>>> import numpy as np
>>> np.set_printoptions(precision=2, suppress=True, linewidth=200)
>>> M = np.array([[8, -5, 0, 0], [8, -1, 0, 0], [0, 0, 8, -5], [0, 0, 8, -1]])
>>> print(M)
[[ 8 -5  0  0]
 [ 8 -1  0  0]
 [ 0  0  8 -5]
 [ 0  0  8 -1]]
>>> # 2 blocks once reordered
>>> def softmax(z):
...     e = np.exp(z - z.max(axis=-1, keepdims=True))
...     return e / e.sum(axis=-1, keepdims=True)
... 
>>> print(np.round(softmax(10 * M[3]), 2) + 0)
[0. 0. 1. 0.]
>>> print(softmax(M).sum(axis=1))
[1. 1. 1. 1.]
>>> scores = M @ M.T / np.sqrt(4)
>>> print(np.round(softmax(scores), 2) + 0)
[[1.   0.   0.   0.  ]
 [0.88 0.12 0.   0.  ]
 [0.   0.   1.   0.  ]
 [0.   0.   0.88 0.12]]
>>> print((M + M.T) / 2)
[[ 8.   1.5  0.   0. ]
 [ 1.5 -1.   0.   0. ]
 [ 0.   0.   8.   1.5]
 [ 0.   0.   1.5 -1. ]]
>>> print(np.linalg.matrix_power(M, 3))
[[ -88  -85    0    0]
 [ 136 -241    0    0]
 [   0    0  -88  -85]
 [   0    0  136 -241]]
>>> A2 = np.array([[-3, -2], [-1, -3], [-1, 1]])
>>> X = np.tile(A2, (2, 3))
>>> print(X)
[[-3 -2 -3 -2 -3 -2]
 [-1 -3 -1 -3 -1 -3]
 [-1  1 -1  1 -1  1]
 [-3 -2 -3 -2 -3 -2]
 [-1 -3 -1 -3 -1 -3]
 [-1  1 -1  1 -1  1]]
>>> U, sv, Vt = np.linalg.svd(X)
>>> print(sv.round(2) + 0)
[11.13  5.12  0.    0.    0.    0.  ]
>>> A2 = U[:, :2] @ np.diag(sv[:2]) @ Vt[:2]
>>> print(round(np.linalg.norm(X - A2) / np.linalg.norm(X), 2))
0.0
>>> r = np.linalg.matrix_rank(X)
>>> print(r)
2
>>> N = np.linalg.svd(X)[2][r:].T
>>> print([int(np.linalg.matrix_rank(X[:i])) for i in range(1, len(X) + 1)])
[1, 2, 2, 2, 2, 2]
>>> print(np.linalg.matrix_rank(X.T @ X), np.linalg.matrix_rank(X @ X.T))
2 2
>>> print([int(np.linalg.matrix_rank(np.delete(X, i, axis=0))) for i in range(6)])
[2, 2, 2, 2, 2, 2]
>>> print(np.allclose(X @ N, 0))
True
>>> u = np.array([0, 3, 3])
>>> print(np.convolve(X[4], u))
[  0  -3 -12 -12 -12 -12 -12  -9]
>>> print(np.array([np.convolve(row, u, "same") for row in X]))
[[ -9 -15 -15 -15 -15 -15]
 [ -3 -12 -12 -12 -12 -12]
 [ -3   0   0   0   0   0]
 [ -9 -15 -15 -15 -15 -15]
 [ -3 -12 -12 -12 -12 -12]
 [ -3   0   0   0   0   0]]
>>> print(np.correlate(X[4], X[3], "full"))
[ 2  9 13 18 24 27 31 18 20  9  9]
>>> print(np.polyval(u, X[4]))
[ 0 -6  0 -6  0 -6]
>>> print(np.cross(X[4, :3], X[3, :3]))
[ 7  0 -7]
